$ python -q
>>> import numpy as np
>>> from numpy import linalg as LA
>>> np.set_printoptions(suppress=True, linewidth=100)
>>> def tidy(a):
...     return np.round(a, 2) + 0
... 
>>> data = np.loadtxt("arr.csv", delimiter=",")
>>> data
array([[ 2.,  1.,  0.,  0.,  0.,  0.,  0.],
       [ 1.,  0.,  0.,  0.,  0.,  0.,  0.],
       [ 0.,  0.,  3.,  2.,  1., -2., -1.],
       [ 0.,  0.,  3.,  1.,  3., -3., -1.],
       [ 0.,  0., -1., -1., -2.,  2., -1.],
       [ 0.,  0.,  0.,  2.,  3.,  3.,  2.],
       [ 0.,  0., -3., -3., -3.,  3., -1.]])
>>> tidy(data @ LA.pinv(data) @ data)
array([[ 2.,  1.,  0.,  0.,  0.,  0.,  0.],
       [ 1.,  0.,  0.,  0.,  0.,  0.,  0.],
       [ 0.,  0.,  3.,  2.,  1., -2., -1.],
       [ 0.,  0.,  3.,  1.,  3., -3., -1.],
       [ 0.,  0., -1., -1., -2.,  2., -1.],
       [ 0.,  0.,  0.,  2.,  3.,  3.,  2.],
       [ 0.,  0., -3., -3., -3.,  3., -1.]])
>>> LA.lstsq(data[:-1].T, data[-1])[2]
np.int32(6)
>>> np.unique(data.round(6), axis=0).shape
(7, 7)
>>> np.flatnonzero(LA.matrix_power((data != 0) + (data.T != 0) + np.eye(7), 7)[3])
array([2, 3, 4, 5, 6])
>>> tidy(np.sort(LA.eigvals(data).real))
array([-3.13, -2.  , -0.41,  0.  ,  2.41,  3.42,  5.7 ])
>>> (LA.matrix_power((data != 0) + (data.T != 0) + np.eye(7), 7) > 0).astype(int)
array([[1, 1, 0, 0, 0, 0, 0],
       [1, 1, 0, 0, 0, 0, 0],
       [0, 0, 1, 1, 1, 1, 1],
       [0, 0, 1, 1, 1, 1, 1],
       [0, 0, 1, 1, 1, 1, 1],
       [0, 0, 1, 1, 1, 1, 1],
       [0, 0, 1, 1, 1, 1, 1]])
>>> data.sum(axis=1)
array([ 3.,  1.,  3.,  3., -3., 10., -7.])
>>> data.sum(axis=0)
array([ 3.,  1.,  2.,  1.,  2.,  3., -2.])
>>> np.abs(data).max()
np.float64(3.0)
>>> tidy(LA.norm(data))
np.float64(11.31)
>>> np.diff(data, axis=0)
array([[-1., -1.,  0.,  0.,  0.,  0.,  0.],
       [-1.,  0.,  3.,  2.,  1., -2., -1.],
       [ 0.,  0.,  0., -1.,  2., -1.,  0.],
       [ 0.,  0., -4., -2., -5.,  5.,  0.],
       [ 0.,  0.,  1.,  3.,  5.,  1.,  3.],
       [ 0.,  0., -3., -5., -6.,  0., -3.]])
>>> tidy(LA.svd(data, compute_uv=False))
array([9.38, 5.24, 2.41, 1.98, 1.61, 0.41, 0.  ])
>>> data.shape
(7, 7)
>>> LA.matrix_rank(data)
np.int64(6)
